% python3 -q
>>> import numpy as np
>>> np.set_printoptions(precision=3, suppress=True, linewidth=100, floatmode="fixed")
>>> M = np.array([[-1, 1, 1], [0, 1, -2], [0, 0, 2]])
>>> ev, vecs = np.linalg.eig(M)
>>> M @ vecs[:, 0] - ev[0] * vecs[:, 0]
array([0.000, 0.000, 0.000])
>>> ev
array([-1.000,  1.000,  2.000])
>>> np.sort(np.linalg.eigvals(np.linalg.inv(M)))
array([-1.000,  0.500,  1.000])
>>> gram = M.T @ M
>>> print(np.diag(gram))
[1 2 9]
>>> print((M @ M.T).shape)
(3, 3)
>>> np.trace(gram), (M ** 2).sum()
(np.int64(12), np.int64(12))
>>> np.linalg.matrix_rank(M - M[0, 0] * np.eye(3))
np.int64(2)
>>> print([int(np.linalg.matrix_rank(np.linalg.matrix_power(M, p))) for p in range(1, 4)])
[3, 3, 3]
>>> np.sort(np.linalg.eigvals(M))
array([-1.000,  1.000,  2.000])
>>> np.linalg.matrix_power(M - np.diag(np.diag(M)), 3)
array([[0, 0, 0],
       [0, 0, 0],
       [0, 0, 0]])
>>> np.prod(np.diag(M)), round(float(np.linalg.det(M)), 3)
(np.int64(-2), -2.0)
>>> np.kron(np.eye(2, dtype=int), M)
array([[-1,  1,  1,  0,  0,  0],
       [ 0,  1, -2,  0,  0,  0],
       [ 0,  0,  2,  0,  0,  0],
       [ 0,  0,  0, -1,  1,  1],
       [ 0,  0,  0,  0,  1, -2],
       [ 0,  0,  0,  0,  0,  2]])
>>> round(float(np.linalg.det(2 * M)), 3), round(float(np.linalg.det(M)), 3)
(-16.0, -2.0)
>>> np.einsum("ii->", M)
np.int64(2)
>>> np.poly(M)
array([ 1.000, -2.000, -1.000,  2.000])
>>> print(np.linalg.eigvals(M))
[-1.000  1.000  2.000]
>>> K = np.load("block15.npy")
>>> K
array([[ -4,   6,   8,  30],
       [  9,   8,   1,  40],
       [  4,  -6,   1, -30],
       [ -5,   8,   5,  40]])
>>> rng = np.random.default_rng(9916)
>>> idx = rng.permutation(4)
>>> idx
array([2, 0, 3, 1])
>>> B = K[idx][:, idx]
>>> np.allclose(B, K)
False
>>> B
array([[  1,   4, -30,  -6],
       [  8,  -4,  30,   6],
       [  5,  -5,  40,   8],
       [  1,   9,  40,   8]])
>>> np.trace(B)
np.int64(45)
>>> x0 = np.array([1, 3, 3, -1])
>>> h = np.maximum(B @ x0, 0)
>>> B * (h > 1e-9)[:, None]
array([[ 0,  0,  0,  0],
       [ 8, -4, 30,  6],
       [ 5, -5, 40,  8],
       [ 1,  9, 40,  8]])
>>> B.T @ h
array([ 1290,   430, 12080,  2416])
>>> np.tanh(B @ x0)
array([-1.000,  1.000,  1.000,  1.000])
>>> np.flatnonzero(h > 1e-9)
array([1, 2, 3])
>>> np.maximum(B @ x0, 0) - np.maximum(-B @ x0, 0)
array([-71,  80, 102, 140])
